In [1]: import numpy as np

In [2]: np.set_printoptions(precision=2, suppress=True, linewidth=160)

In [3]: tidy = lambda a: np.round(a, 2) + 0

In [4]: M = np.loadtxt("case1.csv", delimiter=",")

In [5]: M
Out[5]: 
array([[1.  , 0.2 , 0.04, 0.01, 0.  , 0.  , 0.  , 0.  , 0.  , 0.  , 0.  , 0.  , 0.  ],
       [0.2 , 1.  , 0.2 , 0.04, 0.01, 0.  , 0.  , 0.  , 0.  , 0.  , 0.  , 0.  , 0.  ],
       [0.04, 0.2 , 1.  , 0.2 , 0.04, 0.01, 0.  , 0.  , 0.  , 0.  , 0.  , 0.  , 0.  ],
       [0.01, 0.04, 0.2 , 1.  , 0.2 , 0.04, 0.01, 0.  , 0.  , 0.  , 0.  , 0.  , 0.  ],
       [0.  , 0.01, 0.04, 0.2 , 1.  , 0.2 , 0.04, 0.01, 0.  , 0.  , 0.  , 0.  , 0.  ],
       [0.  , 0.  , 0.01, 0.04, 0.2 , 1.  , 0.2 , 0.04, 0.01, 0.  , 0.  , 0.  , 0.  ],
       [0.  , 0.  , 0.  , 0.01, 0.04, 0.2 , 1.  , 0.2 , 0.04, 0.01, 0.  , 0.  , 0.  ],
       [0.  , 0.  , 0.  , 0.  , 0.01, 0.04, 0.2 , 1.  , 0.2 , 0.04, 0.01, 0.  , 0.  ],
       [0.  , 0.  , 0.  , 0.  , 0.  , 0.01, 0.04, 0.2 , 1.  , 0.2 , 0.04, 0.01, 0.  ],
       [0.  , 0.  , 0.  , 0.  , 0.  , 0.  , 0.01, 0.04, 0.2 , 1.  , 0.2 , 0.04, 0.01],
       [0.  , 0.  , 0.  , 0.  , 0.  , 0.  , 0.  , 0.01, 0.04, 0.2 , 1.  , 0.2 , 0.04],
       [0.  , 0.  , 0.  , 0.  , 0.  , 0.  , 0.  , 0.  , 0.01, 0.04, 0.2 , 1.  , 0.2 ],
       [0.  , 0.  , 0.  , 0.  , 0.  , 0.  , 0.  , 0.  , 0.  , 0.01, 0.04, 0.2 , 1.  ]])

In [6]: # symmetric

In [7]: left, s = np.linalg.svd(M)
Traceback (most recent call last):
  Cell In[7], line 1
    left, s = np.linalg.svd(M)
ValueError: too many values to unpack (expected 2)


In [8]: left, s, vt = np.linalg.svd(M, full_matrices=False)

In [9]: (s > 1e-8).sum()
Out[9]: np.int64(13)

In [10]: M.sum(axis=1)
Out[10]: array([1.25, 1.45, 1.49, 1.5 , 1.5 , 1.5 , 1.5 , 1.5 , 1.5 , 1.5 , 1.49, 1.45, 1.25])

In [11]: M[:, 13]
Traceback (most recent call last):
  Cell In[11], line 1
    M[:, 13]
IndexError: index 13 is out of bounds for axis 1 with size 13


In [12]: np.count_nonzero(M)
Out[12]: np.int64(79)

In [13]: M.sum(axis=0)
Out[13]: array([1.25, 1.45, 1.49, 1.5 , 1.5 , 1.5 , 1.5 , 1.5 , 1.5 , 1.5 , 1.49, 1.45, 1.25])

In [14]: np.unravel_index(np.abs(M).argmax(), M.shape)
Out[14]: (np.int64(0), np.int64(0))

In [15]: np.linalg.rank(M)
Traceback (most recent call last):
  Cell In[15], line 1
    np.linalg.rank(M)
AttributeError: module 'numpy.linalg' has no attribute 'rank'


In [16]: tidy(np.linalg.norm(M))
Out[16]: np.float64(3.74)

In [17]: M.shape
Out[17]: (13, 13)

In [18]: X = np.load("mat.npy")

In [19]: tidy(X)
Out[19]: 
array([[ 1.  ,  0.  ,  0.  ,  0.  ,  0.  ,  0.  ,  0.  ,  0.  ,  0.  ,  0.  ,  0.  ,  0.  ,  0.  ,  0.  ],
       [ 0.  ,  1.  ,  0.  ,  0.  ,  0.  ,  0.  ,  0.  ,  0.  ,  0.  ,  0.  ,  0.  ,  0.  ,  0.  ,  0.  ],
       [ 0.  ,  0.  ,  1.  ,  0.  ,  0.  ,  0.  ,  0.  ,  0.  ,  0.  ,  0.  ,  0.  ,  0.  ,  0.  ,  0.  ],
       [ 0.  ,  0.  ,  0.  , -0.71,  0.  ,  0.  ,  0.  ,  0.  ,  0.  ,  0.  ,  0.  ,  0.  , -0.71,  0.  ],
       [ 0.  ,  0.  ,  0.  ,  0.  ,  1.  ,  0.  ,  0.  ,  0.  ,  0.  ,  0.  ,  0.  ,  0.  ,  0.  ,  0.  ],
       [ 0.  ,  0.  ,  0.  ,  0.  ,  0.  ,  1.  ,  0.  ,  0.  ,  0.  ,  0.  ,  0.  ,  0.  ,  0.  ,  0.  ],
       [ 0.  ,  0.  ,  0.  ,  0.  ,  0.  ,  0.  ,  1.  ,  0.  ,  0.  ,  0.  ,  0.  ,  0.  ,  0.  ,  0.  ],
       [ 0.  ,  0.  ,  0.  ,  0.  ,  0.  ,  0.  ,  0.  ,  1.  ,  0.  ,  0.  ,  0.  ,  0.  ,  0.  ,  0.  ],
       [ 0.  ,  0.  ,  0.  ,  0.  ,  0.  ,  0.  ,  0.  ,  0.  ,  1.  ,  0.  ,  0.  ,  0.  ,  0.  ,  0.  ],
       [ 0.  ,  0.  ,  0.  ,  0.  ,  0.  ,  0.  ,  0.  ,  0.  ,  0.  ,  1.  ,  0.  ,  0.  ,  0.  ,  0.  ],
       [ 0.  ,  0.  ,  0.  ,  0.  ,  0.  ,  0.  ,  0.  ,  0.  ,  0.  ,  0.  ,  1.  ,  0.  ,  0.  ,  0.  ],
       [ 0.  ,  0.  ,  0.  ,  0.  ,  0.  ,  0.  ,  0.  ,  0.  ,  0.  ,  0.  ,  0.  ,  1.  ,  0.  ,  0.  ],
       [ 0.  ,  0.  ,  0.  ,  0.71,  0.  ,  0.  ,  0.  ,  0.  ,  0.  ,  0.  ,  0.  ,  0.  , -0.71,  0.  ],
       [ 0.  ,  0.  ,  0.  ,  0.  ,  0.  ,  0.  ,  0.  ,  0.  ,  0.  ,  0.  ,  0.  ,  0.  ,  0.  ,  1.  ]])

In [20]: # keeps lengths

In [21]: t = np.radians(36)

In [22]: R = np.eye(14)

In [23]: R[7, 7] = R[1, 1] = np.cos(t)

In [24]: R[7, 1], R[1, 7] = -np.sin(t), np.sin(t)

In [25]: B = X @ R.T

In [26]: np.allclose(X @ X.T, B @ B.T)
Out[26]: True

In [27]: np.allclose(np.linalg.norm(X, axis=1), np.linalg.norm(B, axis=1))
Out[27]: True

In [28]: rng = np.random.default_rng(898716)

In [29]: z = rng.permutation(14)

In [30]: z
Out[30]: array([ 8,  7, 11, 13,  5, 12,  1,  0,  6,  3,  4,  2, 10,  9])

In [31]: B = X[z][:, z]

In [32]: tidy(np.sort(np.abs(np.linalg.eigvals(B))))
Out[32]: array([1., 1., 1., 1., 1., 1., 1., 1., 1., 1., 1., 1., 1., 1.])

In [33]: tidy(np.linalg.det(B)), tidy(np.linalg.det(X[z]))
Out[33]: (np.float64(1.0), np.float64(1.0))

In [34]: np.allclose(B, X)
Out[34]: False

In [35]: tidy(np.trace(B))
Out[35]: np.float64(10.59)

In [36]: left, s, vt = np.linalg.svd(X, full_matrices=False)

In [37]: (s > 1e-8).sum()
Out[37]: np.int64(14)

In [38]: np.allclose(left * s @ vt, X)
Out[38]: True

In [39]: s
Out[39]: array([1., 1., 1., 1., 1., 1., 1., 1., 1., 1., 1., 1., 1., 1.])

In [40]: tidy(np.cumsum(s ** 2) / np.sum(s ** 2))
Out[40]: array([0.07, 0.14, 0.21, 0.29, 0.36, 0.43, 0.5 , 0.57, 0.64, 0.71, 0.79, 0.86, 0.93, 1.  ])

In [41]: tidy(np.sqrt((s ** 2).sum())), tidy(np.linalg.norm(X))
Out[41]: (np.float64(3.74), np.float64(3.74))

In [42]: s / s[0]
Out[42]: array([1., 1., 1., 1., 1., 1., 1., 1., 1., 1., 1., 1., 1., 1.])

In [43]: left.shape, s.shape, vt.shape
Out[43]: ((14, 14), (14,), (14, 14))
